$ python3 -q
>>> import numpy as np
>>> np.set_printoptions(suppress=True, linewidth=160)
>>> def rnd(a):
...     return np.round(a, 2) + 0
... 
>>> rng = np.random.default_rng(22)
>>> labels = rng.integers(0, 2, 5)
>>> J = np.triu((labels[:, None] == labels) & (rng.random((5, 5)) < 0.8), 1).astype(int)
>>> J += J.T
>>> print(J)
[[0 0 0 0 0]
 [0 0 0 1 0]
 [0 0 0 0 1]
 [0 1 0 0 0]
 [0 0 1 0 0]]
>>> rnd(np.linalg.eigvalsh(J).min())
np.float64(-1.0)
>>> print(np.all(np.linalg.eigvalsh(J) > 0))
False
>>> [round(float(np.linalg.det(J[:i, :i])), 2) + 0 for i in range(1, 6)]
[0.0, 0.0, 0.0, 0.0, 0.0]
>>> np.unravel_index(np.abs(J).argmax(), J.shape)
(np.int64(1), np.int64(3))
>>> rnd(np.linalg.norm(J))
np.float64(2.0)
>>> rnd(np.linalg.svd(J, compute_uv=False))
array([1., 1., 1., 1., 0.])
>>> print(np.diff(J, axis=0))
[[ 0  0  0  1  0]
 [ 0  0  0 -1  1]
 [ 0  1  0  0 -1]
 [ 0 -1  1  0  0]]
>>> J.sum(axis=1)
array([0, 1, 1, 1, 1])
>>> J.mean(axis=0)
array([0. , 0.2, 0.2, 0.2, 0.2])
>>> np.linalg.matrix_rank(J)
np.int64(4)
>>> np.count_nonzero(J)
np.int64(4)
>>> rk = np.linalg.matrix_rank(J)
>>> rk
np.int64(4)
>>> null = np.linalg.svd(J)[2][rk:].T
>>> [int(np.linalg.matrix_rank(J[:i])) for i in range(1, len(J) + 1)]
[0, 1, 2, 3, 4]
>>> null @ null.T
array([[1., 0., 0., 0., 0.],
       [0., 0., 0., 0., 0.],
       [0., 0., 0., 0., 0.],
       [0., 0., 0., 0., 0.],
       [0., 0., 0., 0., 0.]])
>>> np.allclose(J @ null, 0)
True
>>> print(null.shape)
(5, 1)
>>> J @ null
array([[0.],
       [0.],
       [0.],
       [0.],
       [0.]])
>>> rnd(np.linalg.svd(J, compute_uv=False))
array([1., 1., 1., 1., 0.])
>>> rnd(np.linalg.pinv(J))
array([[0., 0., 0., 0., 0.],
       [0., 0., 0., 1., 0.],
       [0., 0., 0., 0., 1.],
       [0., 1., 0., 0., 0.],
       [0., 0., 1., 0., 0.]])
>>> rnd(np.linalg.norm(J, axis=0))
array([0., 1., 1., 1., 1.])
>>> arr = np.abs(np.array([[1, 0, -2, 3, -3, -1, 3, 3, 2, -3],
...     [-2, -2, -2, 1, 1, 3, -2, 1, 2, -2],
...     [2, 3, -1, 0, 1, -3, 3, 0, 2, -1],
...     [-3, 0, 0, 1, 1, 0, -1, -2, -1, -1],
...     [0, -3, -2, 1, -1, 0, 3, 2, -1, -2],
...     [-3, -1, 1, -3, -2, 0, 2, -2, -2, -2],
...     [-2, 1, -3, -2, -3, 2, 3, 2, 1, -3],
...     [-2, 1, 0, 0, 3, 0, -1, -1, -2, -1],
...     [-3, 2, 2, 0, 1, 2, -1, -3, 3, 3],
...     [2, 3, 0, 2, -3, -3, 2, 3, 3, 3]])) + np.eye(10)
>>> arr = arr / arr.sum(axis=1, keepdims=True)
>>> rnd(arr)
array([[0.09, 0.  , 0.09, 0.14, 0.14, 0.05, 0.14, 0.14, 0.09, 0.14],
       [0.11, 0.16, 0.11, 0.05, 0.05, 0.16, 0.11, 0.05, 0.11, 0.11],
       [0.12, 0.18, 0.12, 0.  , 0.06, 0.18, 0.18, 0.  , 0.12, 0.06],
       [0.27, 0.  , 0.  , 0.18, 0.09, 0.  , 0.09, 0.18, 0.09, 0.09],
       [0.  , 0.19, 0.12, 0.06, 0.12, 0.  , 0.19, 0.12, 0.06, 0.12],
       [0.16, 0.05, 0.05, 0.16, 0.11, 0.05, 0.11, 0.11, 0.11, 0.11],
       [0.09, 0.04, 0.13, 0.09, 0.13, 0.09, 0.17, 0.09, 0.04, 0.13],
       [0.17, 0.08, 0.  , 0.  , 0.25, 0.  , 0.08, 0.17, 0.17, 0.08],
       [0.14, 0.1 , 0.1 , 0.  , 0.05, 0.1 , 0.05, 0.14, 0.19, 0.14],
       [0.08, 0.12, 0.  , 0.08, 0.12, 0.12, 0.08, 0.12, 0.12, 0.16]])
>>> Q, R = np.linalg.qr(arr)
>>> print(rnd(R))
[[-0.44 -0.2  -0.15 -0.24 -0.31 -0.18 -0.29 -0.34 -0.32 -0.3 ]
 [ 0.   -0.3  -0.16  0.02 -0.11 -0.17 -0.2  -0.06 -0.13 -0.15]
 [ 0.    0.    0.17  0.07  0.02  0.06  0.14  0.02  0.    0.08]
 [ 0.    0.    0.   -0.18 -0.05  0.03 -0.08 -0.07  0.04 -0.08]
 [ 0.    0.    0.    0.   -0.21  0.06 -0.07 -0.11 -0.05 -0.06]
 [ 0.    0.    0.    0.    0.   -0.15  0.    0.05 -0.03 -0.04]
 [ 0.    0.    0.    0.    0.    0.   -0.08  0.07  0.07  0.07]
 [ 0.    0.    0.    0.    0.    0.    0.    0.08  0.04  0.07]
 [ 0.    0.    0.    0.    0.    0.    0.    0.    0.05  0.  ]
 [ 0.    0.    0.    0.    0.    0.    0.    0.    0.   -0.02]]
>>> print(Q.shape, R.shape)
(10, 10) (10, 10)
